% python3 -q
>>> import numpy as np
>>> np.set_printoptions(precision=2, suppress=True, linewidth=200, floatmode="fixed")
>>> rd = lambda a: np.round(a, 2) + 0
>>> K = np.array([[-10, 1, -9], [1, 4, -1], [-9, -1, -4]])
>>> # equal to its transpose
>>> u = np.array([5, 4, 3])
>>> other = K + np.outer(u, np.eye(3)[0])
>>> np.linalg.matrix_rank(other - K)
np.int64(1)
>>> np.linalg.matrix_rank(np.linalg.inv(other) - np.linalg.inv(K), tol=1e-8)
np.int64(1)
>>> w, V = np.linalg.eigh(K)
>>> rd(np.abs(V[:, -1]))
array([0.31, 0.86, 0.41])
>>> rd(V @ np.diag(w) @ V.T)
array([[-10.00,   1.00,  -9.00],
       [  1.00,   4.00,  -1.00],
       [ -9.00,  -1.00,  -4.00]])
>>> rd(V.T @ K @ V)
array([[-16.49,   0.00,   0.00],
       [  0.00,   1.66,   0.00],
       [  0.00,   0.00,   4.83]])
>>> rd(w)
array([-16.49,   1.66,   4.83])
>>> (w > 1e-8).sum(), (w < -1e-8).sum()
(np.int64(2), np.int64(1))
>>> rd(V.T @ V)
array([[1.00, 0.00, 0.00],
       [0.00, 1.00, 0.00],
       [0.00, 0.00, 1.00]])
>>> rd(np.linalg.eigvalsh(K + 3 * np.eye(3)))
array([-13.49,   4.66,   7.83])
>>> rd(np.linalg.svd(K, compute_uv=False))
array([16.49,  4.83,  1.66])
>>> w, V = np.linalg.eigh(K)
>>> vec = np.array([1, 1, 2])
>>> vec @ K @ vec / (vec @ vec), rd(w[0]), rd(w[-1])
(np.float64(-10.0), np.float64(-16.49), np.float64(4.83))
>>> np.all(np.linalg.eigvalsh(K) > 0)
np.False_
>>> rd(np.linalg.eigvalsh(K).min())
np.float64(-16.49)
>>> arr = np.load("a.npy")
>>> arr
array([[-2, -1,  0],
       [ 1,  2,  3],
       [ 4,  5,  6]])
>>> # rank 2
>>> other = np.linalg.inv(K)
>>> (np.abs(other) > 1e-9).astype(int)
array([[1, 1, 1],
       [1, 1, 1],
       [1, 1, 1]])
>>> rd(other)
array([[ 0.13, -0.10, -0.27],
       [-0.10,  0.31,  0.14],
       [-0.27,  0.14,  0.31]])
>>> rd(np.linalg.det(K) * np.linalg.det(other))
np.float64(1.0)
>>> rd(np.linalg.slogdet(K)[0])
np.float64(-1.0)
>>> rd(K @ other)
array([[1.00, 0.00, 0.00],
       [0.00, 1.00, 0.00],
       [0.00, 0.00, 1.00]])
>>> rd(np.linalg.inv(other))
array([[-10.00,   1.00,  -9.00],
       [  1.00,   4.00,  -1.00],
       [ -9.00,  -1.00,  -4.00]])
>>> rd(np.linalg.cond(K))
np.float64(9.96)
>>> [round(float(x), 2) for x in np.linalg.svd(arr, compute_uv=False)[:3]]
[9.62, 1.87, 0.0]
>>> np.linalg.matrix_rank(arr, rtol=0.1)
np.int64(2)
>>> np.argsort(-np.linalg.norm(arr, axis=0).round(6), kind="stable")[:3]
array([2, 1, 0])
>>> U, sv, VT = np.linalg.svd(arr)
>>> np.argmax(sv[:-1] / (sv[1:] + 1e-6)) + 1
np.int64(2)
>>> rd(sv)
array([9.62, 1.87, 0.00])
>>> other = U[:, :2] @ np.diag(sv[:2]) @ VT[:2]
>>> np.linalg.matrix_rank(arr, rtol=0.05)
np.int64(2)
>>> np.linalg.matrix_rank(other)
np.int64(2)
>>> rd(np.linalg.norm(arr - other) / np.linalg.norm(arr))
np.float64(0.0)
>>> rd(other)
array([[-2.00, -1.00,  0.00],
       [ 1.00,  2.00,  3.00],
       [ 4.00,  5.00,  6.00]])
>>> t = np.radians(120)
>>> r_ = np.eye(3)
>>> r_[0, 0] = r_[1, 1] = np.cos(t)
>>> r_[0, 1], r_[1, 0] = -np.sin(t), np.sin(t)
>>> rd(r_)
array([[-0.50, -0.87,  0.00],
       [ 0.87, -0.50,  0.00],
       [ 0.00,  0.00,  1.00]])
>>> other = arr @ r_.T
>>> np.allclose(np.linalg.norm(arr, axis=1), np.linalg.norm(other, axis=1))
True
>>> rd(other)
array([[ 1.87, -1.23,  0.00],
       [-2.23, -0.13,  3.00],
       [-6.33,  0.96,  6.00]])
>>> rd(np.linalg.svd(arr, compute_uv=False)), rd(np.linalg.svd(other, compute_uv=False))
(array([9.62, 1.87, 0.00]), array([9.62, 1.87, 0.00]))
>>> arr.mean(axis=0)
array([1.00, 2.00, 3.00])
>>> np.diff(arr, axis=0)
array([[3, 3, 3],
       [3, 3, 3]])
>>> np.count_nonzero(arr)
np.int64(8)
>>> arr.sum(axis=1)
array([-3,  6, 15])
>>> np.abs(arr).max()
np.int64(6)
>>> np.unravel_index(np.abs(arr).argmax(), arr.shape)
(np.int64(2), np.int64(2))
>>> W0 = np.array([[3, 6, 6], [2, 5, 5], [1, 4, 4], [2, 5, 5]])
>>> rd(np.linalg.norm(W0, 2) / np.linalg.norm(W0))
np.float64(1.0)
>>> [round(float(x), 2) for x in np.linalg.svd(W0, compute_uv=False)[:3]]
[14.88, 0.81, 0.0]
>>> np.allclose(arr[:-1].T @ np.linalg.lstsq(arr[:-1].T, arr[-1])[0], arr[-1])
True
>>> np.unique(arr.round(6), axis=0).shape
(3, 3)
>>> rd(arr @ np.linalg.pinv(arr) @ arr)
array([[-2.00, -1.00,  0.00],
       [ 1.00,  2.00,  3.00],
       [ 4.00,  5.00,  6.00]])
>>> m1 = np.diag(np.array([3, 0, 3, 2])) + 4 * np.eye(4, k=1) + 4 * np.eye(4, k=-1)
>>> m1
array([[3.00, 4.00, 0.00, 0.00],
       [4.00, 0.00, 4.00, 0.00],
       [0.00, 4.00, 3.00, 4.00],
       [0.00, 0.00, 4.00, 2.00]])
>>> # equal to its transpose
>>> rng = np.random.default_rng(340077)
>>> idx = rng.permutation(4)
>>> idx
array([1, 0, 2, 3])
>>> other = m1[idx][:, idx]
>>> np.diag(other)
array([0.00, 3.00, 3.00, 2.00])
>>> np.trace(other)
np.float64(8.0)
>>> rd(np.linalg.det(other)), rd(np.linalg.det(m1[idx]))
(np.float64(64.0), np.float64(-64.0))
>>> rd(np.sort(np.abs(np.linalg.eigvals(other))))
array([0.32, 4.80, 4.90, 8.42])
>>> q, r_ = np.linalg.qr(m1)
>>> np.allclose(r_.T @ r_, m1.T @ m1)
True
>>> q.shape, r_.shape
((4, 4), (4, 4))
>>> np.einsum("ii->", K)
np.int64(-10)
>>> rd(np.linalg.det(K[::-1]))
np.float64(132.0)
>>> rd(np.linalg.det(2 * K)), rd(np.linalg.det(K))
(np.float64(-1056.0), np.float64(-132.0))
>>> u = np.array([0, -2, -4, 5])
>>> other = m1 + np.outer(u, np.eye(4)[2])
>>> np.linalg.matrix_rank(other - m1)
np.int64(1)
>>> np.linalg.matrix_rank(np.linalg.inv(other) - np.linalg.inv(m1), tol=1e-8)
np.int64(1)
>>> np.einsum("ii->", arr)
np.int64(6)
>>> rd(np.linalg.eigvals(arr).sum().real)
np.float64(6.0)
>>> np.einsum("ij,ji->", arr, arr)
np.int64(72)
>>> M = np.load("data.npy")
>>> M
array([[ 0, -6, -5],
       [ 6,  0,  1],
       [ 5, -1,  0]])
>>> # skew, so no eigenvalue has a real part
>>> np.abs(np.diag(np.linalg.qr(M)[1])) > 1e-9
array([ True,  True, False])
>>> rd(M @ np.linalg.pinv(M) @ M)
array([[ 0.00, -6.00, -5.00],
       [ 6.00,  0.00,  1.00],
       [ 5.00, -1.00,  0.00]])
>>> np.linalg.lstsq(M[:-1].T, M[-1])[2]
np.int32(2)
>>> A = 5 * np.eye(3) + np.ones((3, 3))
>>> A
array([[6.00, 1.00, 1.00],
       [1.00, 6.00, 1.00],
       [1.00, 1.00, 6.00]])
>>> # equal to its transpose
>>> proj = np.triu(np.array([[2, 1, -2], [2, 1, -1], [-1, -2, 2]]), 1) + np.eye(3)
>>> other = proj @ A @ np.linalg.inv(proj)
>>> other
array([[5.00, 0.00, 0.00],
       [0.00, 5.00, 0.00],
       [1.00, 0.00, 8.00]])
>>> other = np.array([[1, 0, 2], [2, 3, -3], [1, 3, -3]])
>>> other.T @ A.T
array([[  9.00,  14.00,   9.00],
       [  6.00,  21.00,  21.00],
       [  6.00, -19.00, -19.00]])
>>> np.einsum("ik,kj->ji", A, other)
array([[  9.00,  14.00,   9.00],
       [  6.00,  21.00,  21.00],
       [  6.00, -19.00, -19.00]])
>>> np.linalg.matrix_rank(np.vstack([A, other.T]))
np.int64(3)
